$ ipython --no-banner

In [1]: import numpy as np

In [2]: np.set_printoptions(precision=2, suppress=True, linewidth=160, legacy="1.25")

In [3]: data = np.load("out8.npy")

In [4]: data
Out[4]: 
array([[ 4,  1, -1],
       [ 1,  4, -4],
       [-1, -4,  0]])

In [5]: rng = np.random.default_rng(1569)

In [6]: idx = rng.permutation(3)

In [7]: idx
Out[7]: array([0, 2, 1])

In [8]: out = data[idx][:, idx]

In [9]: np.diag(out)
Out[9]: array([4, 0, 4])

In [10]: np.trace(out)
Out[10]: 8

In [11]: np.round(np.linalg.det(out), 2), np.round(np.linalg.det(data[idx]), 2)
Out[11]: (-60.0, 60.0)

In [12]: np.sort(np.abs(np.linalg.eigvals(out)))
Out[12]: array([2.49, 3.4 , 7.09])

In [13]: np.allclose(out, data)
Out[13]: False

In [14]: out = np.linalg.inv(data)

In [15]: (np.abs(out) > 1e-9).astype(int)
Out[15]: 
array([[1, 1, 0],
       [1, 1, 1],
       [0, 1, 1]])

In [16]: round(float(np.linalg.cond(data)), 2)
Out[16]: 2.85

In [17]: np.round(np.linalg.det(data) * np.linalg.det(out), 2)
Out[17]: 1.0

In [18]: out
Out[18]: 
array([[ 0.27, -0.07,  0.  ],
       [-0.07,  0.02, -0.25],
       [-0.  , -0.25, -0.25]])

In [19]: np.allclose(out, data.T)
Out[19]: False

In [20]: np.linalg.det(data) * out
Out[20]: 
array([[-16.,   4.,  -0.],
       [  4.,  -1.,  15.],
       [  0.,  15.,  15.]])

In [21]: x = np.array([-6, -8, -9])

In [22]: y = out @ x

In [23]: b, lr = np.zeros(3), 1 / np.linalg.norm(out, 2) ** 2

In [24]: for i in range(5):
    ...:     b -= lr * out.T @ (out @ b - y)
    ...:     if i % 1 == 0: print(i, round(np.linalg.norm(out @ b - y), 2))
    ...: 
0 0.75
1 0.52
2 0.41
3 0.35
4 0.31

In [25]: b
Out[25]: array([ -5.04,  -6.37, -10.05])

In [26]: F = np.loadtxt("m.csv", delimiter=",")

In [27]: F
Out[27]: 
array([[ 0.,  0.,  3.,  0.,  0.,  3.],
       [ 0.,  0.,  0.,  0., -1.,  0.],
       [ 0.,  0.,  0.,  0., -1., -2.]])

In [28]: out = F + rng.integers(-2, 3, (3, 1)) @ rng.integers(-2, 3, (1, 6))

In [29]: out
Out[29]: 
array([[ 0., -2., -1., -4.,  0.,  1.],
       [ 0.,  1.,  2.,  2., -1.,  1.],
       [ 0., -2., -4., -4., -1., -4.]])

In [30]: np.abs(out - F).sum(axis=1)
Out[30]: array([12.,  6., 12.])

In [31]: W = np.array([[-4, 5], [4, -2], [-1, 3], [5, 9], [-9, 3], [-2, 0]])

In [32]: b = np.array([2, -4])

In [33]: act = np.maximum(F @ W + b, 0)

In [34]: (act > 0).astype(int)
Out[34]: 
array([[0, 1],
       [1, 0],
       [1, 0]])

In [35]: np.linalg.matrix_rank(act)
Out[35]: 2

In [36]: W2 = np.array([[0, 3, 3], [2, 2, -1]])

In [37]: act @ W2
Out[37]: 
array([[10., 10., -5.],
       [ 0., 33., 33.],
       [ 0., 45., 45.]])

In [38]: J = np.diag(np.array([2, -3, 1])) + -2 * np.eye(3, k=1) + -2 * np.eye(3, k=-1)

In [39]: J
Out[39]: 
array([[ 2., -2.,  0.],
       [-2., -3., -2.],
       [ 0., -2.,  1.]])

In [40]: idx = rng.permutation(3)

In [41]: out = J[:, idx] * rng.choice([-1, 1], 3)

In [42]: out
Out[42]: 
array([[-2.,  2.,  0.],
       [ 2.,  3., -2.],
       [-0.,  2.,  1.]])

In [43]: left, _, vt = np.linalg.svd(J.T @ out)

In [44]: np.round(left @ vt, 2) + 0
Out[44]: 
array([[-1.,  0.,  0.],
       [ 0., -1.,  0.],
       [ 0.,  0.,  1.]])

In [45]: idx
Out[45]: array([0, 1, 2])

In [46]: np.round(np.linalg.lstsq(J, out)[0], 2) + 0
Out[46]: 
array([[-1.,  0.,  0.],
       [ 0., -1.,  0.],
       [ 0.,  0.,  1.]])
